% python3 -q
>>> import numpy as np
>>> np.set_printoptions(suppress=True, linewidth=160)
>>> rnd = lambda a: np.round(a, 1) + 0
>>> other = np.array([[0, -5, 5], [9, -8, 5], [-4, -9, 8]])
>>> W2 = np.array([[7, 0, 0, 9, -6],
...     [1, 2, 2, 7, 3],
...     [-4, 2, -5, 8, 2],
...     [-9, 8, -1, 3, -8],
...     [-7, -7, -1, -5, 1]])
>>> feats = np.block([[other, np.array([[2, 5, 1, -9, -3], [1, -8, -9, -6, -5], [-8, -6, 7, 6, -3]])], [np.zeros((5, 3)), W2]])
>>> feats
array([[ 0., -5.,  5.,  2.,  5.,  1., -9., -3.],
       [ 9., -8.,  5.,  1., -8., -9., -6., -5.],
       [-4., -9.,  8., -8., -6.,  7.,  6., -3.],
       [ 0.,  0.,  0.,  7.,  0.,  0.,  9., -6.],
       [ 0.,  0.,  0.,  1.,  2.,  2.,  7.,  3.],
       [ 0.,  0.,  0., -4.,  2., -5.,  8.,  2.],
       [ 0.,  0.,  0., -9.,  8., -1.,  3., -8.],
       [ 0.,  0.,  0., -7., -7., -1., -5.,  1.]])
>>> rnd(np.linalg.norm(feats, 2) / np.linalg.norm(feats))
np.float64(0.6)
>>> rnd(np.abs(np.linalg.svd(feats)[2][-1]))
array([0.2, 0.6, 0.7, 0. , 0. , 0. , 0. , 0. ])
>>> print(round(np.log10(np.linalg.cond(feats))))
2
>>> m1 = np.array([[-1.2, -1.4, 0.3, -0.8, -0.4, 2.0],
...     [0.4, -0.1, -0.8, 0.7, -0.8, 0.5],
...     [-0.5, 1.2, -1.0, -0.2, -1.1, -0.5],
...     [-0.2, 0.3, 0.1, -1.1, 0.2, 0.1]])
>>> m1[:, 4] *= 5
>>> m1
array([[-1.2, -1.4,  0.3, -0.8, -2. ,  2. ],
       [ 0.4, -0.1, -0.8,  0.7, -4. ,  0.5],
       [-0.5,  1.2, -1. , -0.2, -5.5, -0.5],
       [-0.2,  0.3,  0.1, -1.1,  1. ,  0.1]])
>>> other = m1 / np.linalg.norm(m1, axis=1, keepdims=True)
>>> cov = other @ other.T
>>> rnd(np.degrees(np.arccos(np.clip(cov[0, 3], -1, 1))))
np.float64(101.5)
>>> print((cov - 2 * np.eye(4)).round(6).argmax(axis=1))
[1 2 1 0]
>>> rnd(cov)
array([[ 1. ,  0.5,  0.4, -0.2],
       [ 0.5,  1. ,  0.9, -0.8],
       [ 0.4,  0.9,  1. , -0.6],
       [-0.2, -0.8, -0.6,  1. ]])
>>> rnd(np.linalg.norm(other, axis=1))
array([1., 1., 1., 1.])
>>> print(rnd(cov[0]))
[ 1.   0.5  0.4 -0.2]
>>> X = np.load("block15.npy")
>>> print(X)
[[ 7. -4.  4. -4.  4.  2. -4. -4.]
 [-4.  7. -4.  4. -4. -2.  4.  4.]
 [ 4. -4.  7. -4.  4.  2. -4. -4.]
 [-4.  4. -4.  7. -4. -2.  4.  4.]
 [ 4. -4.  4. -4.  7.  2. -4. -4.]
 [ 2. -2.  2. -2.  2.  4. -2. -2.]
 [-4.  4. -4.  4. -4. -2.  7.  4.]
 [-4.  4. -4.  4. -4. -2.  4.  7.]]
>>> np.argsort(-np.linalg.norm(X, axis=0).round(6), kind="stable")[:3]
array([0, 1, 2])
>>> round(np.log10(np.linalg.cond(X)))
1
>>> print(np.linalg.cond(X) > 100)
False
>>> rng = np.random.default_rng(9814)
>>> lab = rng.permutation(8)
>>> other = X[:, lab] * rng.choice([-1, 1], 8)
>>> other
array([[-2.,  4., -4.,  4.,  7., -4.,  4., -4.],
       [ 2., -4.,  4., -4., -4.,  4., -7.,  4.],
       [-2.,  4., -4.,  4.,  4., -4.,  4., -7.],
       [ 2., -4.,  4., -7., -4.,  4., -4.,  4.],
       [-2.,  4., -4.,  4.,  4., -7.,  4., -4.],
       [-4.,  2., -2.,  2.,  2., -2.,  2., -2.],
       [ 2., -4.,  7., -4., -4.,  4., -4.,  4.],
       [ 2., -7.,  4., -4., -4.,  4., -4.,  4.]])
>>> left, _, VT = np.linalg.svd(X.T @ other)
>>> lab
array([5, 7, 6, 3, 0, 4, 1, 2])
>>> q, Rm = np.linalg.qr(other)
>>> print(rnd(q))
[[-0.3  0.1  0.   0.   0.9 -0.2  0.2  0.1]
 [ 0.3 -0.1  0.   0.   0.   0.   0.9 -0.1]
 [-0.3  0.1  0.   0.   0.   0.   0.  -0.9]
 [ 0.3 -0.1  0.  -0.9  0.2  0.2 -0.2 -0.1]
 [-0.3  0.1  0.   0.   0.   0.9  0.2  0.1]
 [-0.6 -0.7  0.3 -0.2 -0.1 -0.1  0.1  0.1]
 [ 0.3 -0.1  0.8  0.3  0.2  0.2 -0.2 -0.1]
 [ 0.3 -0.6 -0.5  0.3  0.2  0.2 -0.2 -0.1]]
>>> print(rnd(q @ Rm))
[[-2.  4. -4.  4.  7. -4.  4. -4.]
 [ 2. -4.  4. -4. -4.  4. -7.  4.]
 [-2.  4. -4.  4.  4. -4.  4. -7.]
 [ 2. -4.  4. -7. -4.  4. -4.  4.]
 [-2.  4. -4.  4.  4. -7.  4. -4.]
 [-4.  2. -2.  2.  2. -2.  2. -2.]
 [ 2. -4.  7. -4. -4.  4. -4.  4.]
 [ 2. -7.  4. -4. -4.  4. -4.  4.]]
>>> rnd(Rm)
array([[  6.6, -10.6,  10.6, -10.6, -10.6,  10.6, -10.6,  10.6],
       [  0. ,   6.1,  -4.7,   4.7,   4.7,  -4.7,   4.7,  -4.7],
       [  0. ,   0. ,   4. ,  -1.7,  -1.7,   1.7,  -1.7,   1.7],
       [  0. ,   0. ,   0. ,   3.6,   1.1,  -1.1,   1.1,  -1.1],
       [  0. ,   0. ,   0. ,   0. ,   3.4,  -0.8,   0.8,  -0.8],
       [  0. ,   0. ,   0. ,   0. ,   0. ,  -3.3,   0.6,  -0.6],
       [  0. ,   0. ,   0. ,   0. ,   0. ,   0. ,  -3.3,   0.5],
       [  0. ,   0. ,   0. ,   0. ,   0. ,   0. ,   0. ,   3.2]])
>>> W0 = np.load("m.npy")
>>> W0
array([[61.4, 20.4, 39.3, 21. , 20.2, 58.9, 59.5, 18.3, 59.8],
       [58.6, 20.4, 40.1, 20.5, 20.7, 61.1, 61.1, 19. , 59.3],
       [59.7, 20.8, 40.4, 19.9, 18.9, 59.3, 61.4, 20.2, 59.5],
       [57.4, 17.7, 38.7, 19.7, 19.1, 61.2, 60.2, 21.2, 59.4],
       [59.2, 21.8, 39.4, 21. , 20.4, 61.4, 59.2, 20.8, 60.5],
       [61. , 19.2, 40.4, 21.7, 19.1, 61.3, 59.1, 19.6, 59.8],
       [61.5, 22.6, 39.2, 19.6, 20.1, 57.4, 60. , 21.1, 59.3],
       [62.5, 19.3, 40.1, 18.6, 18.7, 60. , 60.1, 19.1, 59.4],
       [60.9, 19.1, 41.2, 20.2, 21.1, 60.1, 62.3, 19.9, 59.8],
       [59.7, 20.6, 39.7, 20.4, 19.6, 59.4, 59.2, 20.9, 60.8],
       [60.8, 18.5, 40.4, 18.7, 18.6, 59.5, 60.3, 19.9, 60.4],
       [62.1, 20. , 39.1, 20.1, 19.8, 59.8, 60. , 18.3, 60.4],
       [60.3, 19. , 40.7, 20.6, 20.1, 59.6, 61.1, 21.9, 59.1],
       [60.2, 22.3, 41.8, 21.3, 19.7, 59.4, 60.6, 19.3, 59.3],
       [59.8, 18.4, 40.6, 19.4, 20.4, 61.6, 61.5, 21.3, 58.7],
       [59.5, 22.4, 41. , 20. , 19.2, 59.5, 59.9, 20.3, 58.9],
       [60. , 20.7, 41.3, 19.4, 20.1, 59.8, 61.4, 19. , 60.4],
       [58.3, 20. , 39.9, 19.7, 21.1, 60.9, 61.2, 19.5, 60.2],
       [61.5, 19.1, 40.1, 18.8, 20.9, 59.4, 62.3, 19.2, 59.3],
       [60.1, 19.6, 39.4, 20.4, 19.3, 59.2, 60. , 21. , 59. ],
       [59.9, 19.3, 38.4, 19.8, 17.9, 60.5, 60. , 18.9, 58.6],
       [60. , 19.9, 39.8, 20.6, 18.4, 61.1, 60.3, 19.9, 62. ],
       [60.2, 22.5, 40.1, 20.5, 19.6, 59.6, 59.5, 19.9, 59.2],
       [62.6, 19.4, 37.3, 20.1, 20.9, 60.6, 58. , 21.1, 59.3],
       [60.8, 19.2, 40.2, 20.7, 20.4, 60.3, 60.4, 21.2, 59.9],
       [59.9, 21.9, 41.4, 19. , 19.6, 59.6, 60.8, 19.7, 60.5],
       [60.8, 19.7, 40.2, 19.6, 20.3, 60.9, 60.5, 21.5, 58.2],
       [60.9, 21.2, 40.6, 21. , 20.4, 57.2, 59.6, 20.7, 63.1],
       [61.5, 18.6, 39.5, 20.8, 20.3, 56.3, 58.7, 20.3, 58.8],
       [60.7, 20.8, 40.7, 21.3, 19.7, 60.3, 59.3, 17.6, 59.3],
       [60.5, 19.7, 40.6, 20.5, 19.9, 60.2, 59.4, 19.6, 62. ],
       [60.2, 20.9, 39.3, 19.3, 19.8, 62.1, 58.8, 20.7, 59.6],
       [59.4, 20.2, 39.8, 18.6, 18.8, 60.7, 61.4, 19.5, 58.8],
       [60.6, 21.3, 39.4, 19.9, 19.3, 59.3, 60.2, 18.2, 60. ]])
>>> cov = np.cov(W0, rowvar=False)
>>> rnd(W0.std(axis=0))
array([1.1, 1.3, 0.9, 0.8, 0.8, 1.2, 1. , 1. , 1. ])
>>> rnd(np.corrcoef(W0[:, 1], W0[:, 3])[0, 1])
np.float64(0.2)
>>> rnd(np.median(W0, axis=0))
array([60.2, 20. , 40.1, 20.1, 19.8, 59.9, 60.2, 19.9, 59.4])
>>> cov.shape
(9, 9)
>>> rnd(np.corrcoef(W0.T))
array([[ 1. , -0.1, -0.1,  0. ,  0.1, -0.4, -0.3, -0.1,  0. ],
       [-0.1,  1. ,  0.2,  0.2,  0. , -0.2, -0.1, -0.2,  0.1],
       [-0.1,  0.2,  1. ,  0.1,  0.1, -0.1,  0.5, -0.1,  0.2],
       [ 0. ,  0.2,  0.1,  1. ,  0.2, -0.1, -0.4,  0. ,  0.2],
       [ 0.1,  0. ,  0.1,  0.2,  1. , -0.1,  0.1,  0.2,  0. ],
       [-0.4, -0.2, -0.1, -0.1, -0.1,  1. ,  0.1,  0. , -0.1],
       [-0.3, -0.1,  0.5, -0.4,  0.1,  0.1,  1. , -0.1, -0.1],
       [-0.1, -0.2, -0.1,  0. ,  0.2,  0. , -0.1,  1. , -0.1],
       [ 0. ,  0.1,  0.2,  0.2,  0. , -0.1, -0.1, -0.1,  1. ]])
>>> Ac = W0 - W0.mean(axis=0)
>>> left, sigma, VT = np.linalg.svd(Ac, full_matrices=False)
>>> rnd((sigma ** 2).sum() ** 2 / (sigma ** 4).sum())
np.float64(6.6)
>>> print(np.abs(left[:, 0]).argmax())
3
>>> np.abs(VT[0]).argmax()
np.int64(5)
>>> np.linalg.matrix_rank(Ac)
np.int64(9)
>>> rnd(sigma)
array([8.8, 7.7, 6.8, 6.3, 5.9, 4.9, 4.4, 3.9, 2.3])
>>> rnd(VT[0] * np.sign(VT[0, np.abs(VT[0]).argmax()]))
array([-0.4, -0.5, -0.1, -0.2,  0. ,  0.6,  0.3,  0.2, -0.2])
>>> D = np.linalg.norm(W0[:, None] - W0[None], axis=-1)
>>> np.linalg.matrix_rank(D ** 2)
np.int64(11)
>>> D.mean(axis=1).argmax()
np.int64(27)
>>> np.unravel_index(D.round(6).argmax(), D.shape)
(np.int64(3), np.int64(27))
>>> E = np.load("case19.npy")
>>> E
array([[ 5., -1.,  3., -3.],
       [ 2.,  2.,  6., -6.],
       [ 2., -1., 12., -9.],
       [ 2., -1., 12., -9.]])
>>> other = E / np.sqrt((E ** 2).mean(axis=1, keepdims=True))
>>> E - E.mean(axis=1, keepdims=True)
array([[  4.,  -2.,   2.,  -4.],
       [  1.,   1.,   5.,  -7.],
       [  1.,  -2.,  11., -10.],
       [  1.,  -2.,  11., -10.]])
>>> np.linalg.matrix_rank(E - E.mean(axis=1, keepdims=True))
np.int64(3)
>>> other = E + rng.integers(-2, 3, (4, 3)) @ rng.integers(-2, 3, (3, 4))
>>> print(other)
[[  4.  -1.   1.  -5.]
 [  3.   6.   2.  -3.]
 [  4.  -5.  20. -11.]
 [  5.   2.  10. -11.]]
>>> other - E
array([[-1.,  0., -2., -2.],
       [ 1.,  4., -4.,  3.],
       [ 2., -4.,  8., -2.],
       [ 3.,  3., -2., -2.]])
>>> x = np.array([0, 2, 2, 0])
>>> a = np.maximum(other @ x, 0)
>>> np.maximum(other @ (3 * x), 0)
array([ 0., 48., 90., 72.])
>>> np.flatnonzero(a > 1e-9)
array([1, 2, 3])
>>> rnd(np.linalg.norm(E) ** 2 / np.linalg.norm(E, 2) ** 2)
np.float64(1.0)
>>> rnd(np.linalg.norm(E, "nuc"))
np.float64(30.7)
>>> rnd(np.linalg.norm(E, 1)), rnd(np.linalg.norm(E, np.inf))
(np.float64(33.0), np.float64(24.0))
>>> np.linalg.norm(E, axis=1).argmax()
np.int64(2)
>>> E[2] @ E[3]
np.float64(230.0)
>>> data = np.load("test14.npy")
>>> data
array([[13.,  3.,  6.],
       [ 3.,  5.,  2.],
       [ 6.,  2.,  8.]])
>>> u = np.array([2, 3, 3])
>>> other = data + np.outer(u, np.eye(3)[2])
>>> rnd(np.linalg.det(other) / np.linalg.det(data)), rnd(1 + np.linalg.solve(data, u)[2])
(np.float64(1.3), np.float64(1.3))
>>> mat = np.loadtxt("layer8.csv", delimiter=",")
>>> mat
array([[ -0.6,  -1.6,   1. ,   6. ],
       [ -0.9,   0.9,   2.6,  -3. ],
       [ -1.2,   0.7,   1.4,  -4. ],
       [ -0.2,   0.1,   0. ,   5. ],
       [  1.4,  -0.8,  -0.1, -18. ],
       [  0.5,   0.9,  -2.6,  -7. ],
       [  0. ,   0.3,   0.2,  23. ],
       [ -0.1,   0. ,   0.3,  11. ],
       [ -1. ,   1.1,   2. ,  -6. ],
       [ -0.6,   1.8,  -0.1,  -7. ]])
>>> q, evecs = np.linalg.qr(mat[:, :3])[0], np.linalg.qr(mat[:, 3:])[0]
>>> sigma = np.linalg.svd(q.T @ evecs, compute_uv=False)
>>> rnd(np.linalg.norm(q @ q.T - evecs @ evecs.T, 2))
np.float64(1.0)
>>> print(rnd(np.degrees(np.arccos(sigma.clip(0, 1)))))
[65.4]
>>> (sigma > 0.9).sum()
np.int64(0)
>>> rnd(sigma)
array([0.4])
